>>> import numpy as np
>>> np.set_printoptions(precision=2, suppress=True, linewidth=140)
>>> F = np.abs(np.array([[1, 1, 2], [-2, 0, 2], [-1, 2, -2]])) + np.eye(3)
>>> F = F / F.sum(axis=1, keepdims=True)
>>> F
array([[0.4 , 0.2 , 0.4 ],
       [0.4 , 0.2 , 0.4 ],
       [0.17, 0.33, 0.5 ]])
>>> np.round(np.sort(np.abs(np.linalg.eigvals(F)))[::-1], 2) + 0
array([1. , 0.1, 0. ])
>>> np.linalg.matrix_power(F, 100)
array([[0.3 , 0.26, 0.44],
       [0.3 , 0.26, 0.44],
       [0.3 , 0.26, 0.44]])
>>> p = np.eye(3)[2]
>>> for _ in range(5):
...     p = p @ F
...     print(p.round(2))
... 
[0.17 0.33 0.5 ]
[0.28 0.27 0.45]
[0.3  0.26 0.44]
[0.3  0.26 0.44]
[0.3  0.26 0.44]
>>> sigma = 10 * 0.9 ** np.arange(3)
>>> rng = np.random.default_rng(793241)
>>> J = rng.normal(size=(21, 3)) * rng.permutation(sigma)
>>> J
array([[  6.07,  -9.57,  -1.8 ],
       [ -0.1 ,   5.16,  -4.29],
       [ -4.5 ,  17.24,  12.89],
       [-12.18,   0.46,  18.97],
       [  3.01,   5.14, -14.11],
       [ -0.46, -18.88,  16.29],
       [  1.51,  -6.33,  -1.06],
       [ -3.18,  -0.1 ,  -4.06],
       [ 15.03,  -2.05,   5.16],
       [-12.64,  -2.63,  -1.6 ],
       [ -6.7 ,  19.68,  21.76],
       [ -0.09,  -1.88,  -7.17],
       [ 10.38,   8.7 ,  -1.09],
       [ -5.28,   8.62, -12.43],
       [ 18.23,  -6.02,   4.79],
       [ 15.81,  -4.45,   3.26],
       [ 12.33,   0.58,  -0.23],
       [ 15.41,   4.19,  -5.26],
       [  6.58,   4.96,   0.29],
       [ 10.43,  11.72,  -8.54],
       [ -3.6 , -11.27,   5.56]])
>>> Ac = J - J.mean(axis=0)
>>> evecs = np.linalg.svd(Ac)[2][:1]
>>> M2 = Ac - Ac @ evecs.T @ evecs
>>> print(np.linalg.norm(M2, axis=1).round(6).argmax())
5
>>> np.cov(Ac @ evecs.T, rowvar=False)
array(113.94)
>>> M2.std(axis=0)
array([5.83, 8.98, 5.49])
>>> gram = F.T @ F
>>> np.round(np.linalg.eigvalsh(gram)[::-1], 2) + 0
array([1.05, 0.05, 0.  ])
>>> np.diag(gram)
array([0.35, 0.19, 0.57])
>>> w1 = np.array([[-2, -3, 0], [5, 3, 1], [-3, 3, -3]])
>>> beta = np.array([5, 3, 0])
>>> hid = np.maximum(J @ w1 + beta, 0)
>>> print((hid > 0).astype(int))
[[0 0 0]
 [1 1 1]
 [1 1 0]
 [0 1 0]
 [1 0 1]
 [0 0 0]
 [0 0 0]
 [1 1 1]
 [0 0 0]
 [1 1 1]
 [1 1 0]
 [1 0 1]
 [1 0 1]
 [1 1 1]
 [0 0 0]
 [0 0 0]
 [0 0 1]
 [1 0 1]
 [1 0 1]
 [1 0 1]
 [0 0 0]]
>>> np.linalg.matrix_rank(hid)
np.int64(3)
>>> cent = np.array([[-2, 3], [8, 8], [-8, 1]])
>>> print((hid @ cent).round(6).argmax(axis=1))
[0 1 1 0 1 0 0 1 0 1 1 1 1 1 0 0 1 1 1 1 0]
>>> u = np.array([3, 2, 0, 0]) + 0.5
>>> mat = np.eye(4) - 2 * np.outer(u, u) / (u @ u)
>>> mat
array([[-0.29, -0.92, -0.18, -0.18],
       [-0.92,  0.34, -0.13, -0.13],
       [-0.18, -0.13,  0.97, -0.03],
       [-0.18, -0.13, -0.03,  0.97]])
>>> [round(float(np.linalg.det(mat[:i, :i])), 2) + 0 for i in range(1, 5)]
[-0.29, -0.95, -0.97, -1.0]
>>> np.all(np.linalg.eigvalsh(mat) > 0)
np.False_
>>> w, evecs = np.linalg.eigvalsh(mat)
Traceback (most recent call last):
  File "<python-input-34>", line 1, in <module>
    w, evecs = np.linalg.eigvalsh(mat)
    ^^^^^^^^
ValueError: too many values to unpack (expected 2)
>>> w, evecs = np.linalg.eigh(mat)
>>> w.sum(), np.trace(mat)
(np.float64(2.0), np.float64(2.0))
>>> np.linalg.eigvalsh(mat + -2 * np.eye(4))
array([-3., -1., -1., -1.])
>>> np.round(evecs.T @ mat @ evecs, 2) + 0
array([[-1.,  0.,  0.,  0.],
       [ 0.,  1.,  0.,  0.],
       [ 0.,  0.,  1.,  0.],
       [ 0.,  0.,  0.,  1.]])
>>> print(evecs @ np.diag(w) @ evecs.T)
[[-0.29 -0.92 -0.18 -0.18]
 [-0.92  0.34 -0.13 -0.13]
 [-0.18 -0.13  0.97 -0.03]
 [-0.18 -0.13 -0.03  0.97]]
>>> (w > 1e-8).sum(), (w < -1e-8).sum()
(np.int64(3), np.int64(1))
